% ipython --no-banner

In [1]: import numpy as np

In [2]: from numpy import linalg as LA

In [3]: np.set_printoptions(precision=1, suppress=True, linewidth=160, sign=" ")

In [4]: rd = lambda a: np.round(a, 1) + 0

In [5]: m1 = np.load("mat.npy")

In [6]: rd(m1)
Out[6]: 
array([[-1.1,  1.4,  1.1],
       [ 2.4, -1.9, -2.6],
       [-1. ,  0.1,  1.3],
       [ 0.1,  0.3, -0.3],
       [-1.2,  0.7,  1.5],
       [ 0.2,  0.1, -0.2]])

In [7]: U, sv, Vh = LA.svd(m1)

In [8]: V = Vh[:(sv > 1e-8).sum()]

In [9]: rng = np.random.default_rng(68056)

In [10]: x0 = m1[2] + -2 * m1[1] + rng.integers(2) * np.eye(3)[0]

In [11]: rd(x0)
Out[11]: array([-5.8,  4. ,  6.6])

In [12]: rd(LA.norm(x0 - V.T @ V @ x0))
Out[12]: np.float64(0.0)

In [13]: print(LA.matrix_rank(np.vstack([m1, x0])))
2

In [14]: print(rd(V.T @ V))
[[ 0.4 -0.1 -0.5]
 [-0.1  1.  -0.1]
 [-0.5 -0.1  0.7]]

In [15]: print(np.allclose(V.T @ V @ x0, x0))
True

In [16]: other = m1 / LA.norm(m1, axis=1, keepdims=True)

In [17]: cov = other @ other.T

In [18]: (cov - 2 * np.eye(6)).round(6).argmax(axis=1)
Out[18]: array([ 4,  5,  4,  5,  2,  3])

In [19]: E = np.load("layer16.npy")

In [20]: rd(E)
Out[20]: 
array([[ -4.9,  13.1, -14.6,  -8.9,  13.1,  -5.2,  -6.1],
       [ -4.2,  11.4, -12.6,  -7.2,  11.4,  -4.7,  -5. ],
       [ -4.1,  11.3, -12.5,  -7. ,  11.3,  -4.6,  -5. ],
       [ -3. ,   8.6,  -9.3,  -4.5,   8.6,  -3.7,  -3.4],
       [ -2.9,   8.4,  -9.2,  -4.3,   8.4,  -3.7,  -3.3],
       [ -2.4,   7.3,  -7.8,  -3.3,   7.3,  -3.3,  -2.6],
       [ -2.4,   7.2,  -7.7,  -3.3,   7.2,  -3.3,  -2.6],
       [ -2.3,   7. ,  -7.4,  -3.1,   7. ,  -3.2,  -2.4],
       [ -1.5,   5.2,  -5.4,  -1.8,   5.2,  -2.5,  -1.5],
       [ -0.6,   3.1,  -3. ,  -0.5,   3.1,  -1.6,  -0.6],
       [ -0.5,   2.9,  -2.8,  -0.4,   2.9,  -1.5,  -0.6],
       [ -0.5,   2.7,  -2.6,  -0.4,   2.7,  -1.4,  -0.5],
       [ -0.3,   2.3,  -2.1,  -0.2,   2.3,  -1.2,  -0.4],
       [  0.1,   0.8,  -0.6,   0. ,   0.8,  -0.4,   0. ],
       [  0.1,   0.8,  -0.5,   0. ,   0.8,  -0.4,   0. ],
       [  0. ,  -0.1,   0. ,   0. ,  -0.1,   0. ,   0. ],
       [ -0.6,  -0.6,   0.1,   0.2,  -0.6,   0.2,   0. ],
       [ -0.8,  -0.8,   0.1,   0.4,  -0.8,   0.2,   0.1],
       [ -0.9,  -0.8,   0.1,   0.4,  -0.8,   0.2,   0.1],
       [ -2.5,  -1.7,   0. ,   2.3,  -1.7,   0.1,   0.7],
       [ -2.6,  -1.7,   0. ,   2.3,  -1.7,   0.1,   0.7],
       [ -3.6,  -2.4,   0. ,   4. ,  -2.4,  -0.1,   1.4],
       [ -3.9,  -2.6,   0. ,   4.6,  -2.6,  -0.2,   1.6],
       [ -7.1,  -5.1,   0.7,  11.7,  -5.1,  -1.1,   4.5],
       [ -7.6,  -5.5,   0.9,  13. ,  -5.5,  -1.2,   5. ],
       [ -9. ,  -6.9,   1.5,  16.9,  -6.9,  -1.7,   6.7],
       [ -9.9,  -7.8,   1.9,  19.6,  -7.8,  -2. ,   7.8]])

In [21]: np.abs(np.diag(LA.qr(E)[1])) > 1e-9
Out[21]: array([ True,  True,  True, False, False, False, False])

In [22]: np.allclose(E[:-1].T @ LA.lstsq(E[:-1].T, E[-1])[0], E[-1])
Out[22]: True

In [23]: np.unique(E.round(6), axis=0).shape
Out[23]: (27, 7)

In [24]: rd(np.trace(LA.pinv(E) @ E))
Out[24]: np.float64(3.0)

In [25]: other = np.array([[6, 0], [3, 3], [9, 7], [3, 2], [1, 9], [3, 1], [0, 6]])

In [26]: rd(np.einsum("ij->j", E))
Out[26]: array([-77.8,  56. , -92.6,  30.5,  56. , -46. ,  -5.4])

In [27]: LA.matrix_rank(E @ other)
Out[27]: np.int64(2)
